% ipython --no-banner

In [1]: import numpy as np

In [2]: np.set_printoptions(suppress=True, linewidth=200)

In [3]: K = np.loadtxt("sample12.csv", delimiter=",")

In [4]: K
Out[4]: 
array([[0., 1., 1., 1.],
       [1., 0., 0., 1.],
       [1., 0., 0., 1.],
       [1., 1., 1., 0.]])

In [5]: # symmetric

In [6]: np.round(K @ np.linalg.pinv(K) @ K, 4) + 0
Out[6]: 
array([[0., 1., 1., 1.],
       [1., 0., 0., 1.],
       [1., 0., 0., 1.],
       [1., 1., 1., 0.]])

In [7]: ev, evecs = np.linalg.eigh(K)

In [8]: np.round(evecs.T @ evecs, 4) + 0
Out[8]: 
array([[1., 0., 0., 0.],
       [0., 1., 0., 0.],
       [0., 0., 1., 0.],
       [0., 0., 0., 1.]])

In [9]: np.round(np.linalg.svd(K, compute_uv=False), 4) + 0
Out[9]: array([2.5616, 1.5616, 1.    , 0.    ])

In [10]: np.round(np.linalg.eigvalsh(K + -1 * np.eye(4)), 4)
Out[10]: array([-2.5616, -2.    , -1.    ,  1.5616])

In [11]: f = np.array([-2, 0])

In [12]: np.array([np.convolve(row, f, "same") for row in K])
Out[12]: 
array([[ 0., -2., -2., -2.],
       [-2.,  0.,  0., -2.],
       [-2.,  0.,  0., -2.],
       [-2., -2., -2.,  0.]])

In [13]: np.convolve(K[2], f)
Out[13]: array([-2.,  0.,  0., -2.,  0.])

In [14]: np.correlate(K[2], K[1], "full")
Out[14]: array([1., 0., 0., 2., 0., 0., 1.])

In [15]: [round(float(np.linalg.det(K[:i, :i])), 2) + 0 for i in range(1, 5)]
Out[15]: [0.0, -1.0, 0.0, 0.0]

In [16]: out = np.array([[2, 2], [2, 1], [2, 1], [2, 0]])

In [17]: np.einsum("ij->j", K)
Out[17]: array([3., 2., 2., 3.])

In [18]: np.einsum("ij,ij->i", K, K)
Out[18]: array([3., 2., 2., 3.])

In [19]: out @ K
---------------------------------------------------------------------------
ValueError                                Traceback (most recent call last)
Cell In[19], line 1
----> 1 out @ K

ValueError: matmul: Input operand 1 has a mismatch in its core dimension 0, with gufunc signature (n?,k),(k,m?)->(n?,m?) (size 4 is different from 2)

In [20]: J = np.load("m.npy")

In [21]: J
Out[21]: 
array([[ 3,  2,  3],
       [ 3,  4,  4],
       [ 4,  5,  7],
       [ 7,  7,  9],
       [ 7,  7, 10],
       [10,  7, 11],
       [10,  9, 14],
       [11, 10, 14],
       [13, 13, 15],
       [13, 14, 18],
       [15, 15, 21],
       [18, 18, 24],
       [18, 20, 25],
       [18, 22, 25],
       [18, 24, 25],
       [18, 27, 28],
       [21, 29, 29],
       [24, 31, 29],
       [24, 34, 31],
       [24, 37, 32],
       [27, 40, 33],
       [29, 42, 35]])

In [22]: left, sv, vt = np.linalg.svd(J)

In [23]: np.argmax(sv[:-1] / (sv[1:] + 1e-6)) + 1
Out[23]: np.int64(1)

In [24]: sv.round(4)
Out[24]: array([168.254 ,  13.6006,   4.6497])

In [25]: out = left[:, :1] @ np.diag(sv[:1]) @ vt[:1]

In [26]: round(float(np.linalg.norm(J - out, 2)), 4), np.round(sv[1], 4)
Out[26]: (13.6006, np.float64(13.6006))

In [27]: np.linalg.matrix_rank(out)
Out[27]: np.int64(1)

In [28]: round(np.linalg.norm(J - out) / np.linalg.norm(J), 4)
Out[28]: np.float64(0.0851)
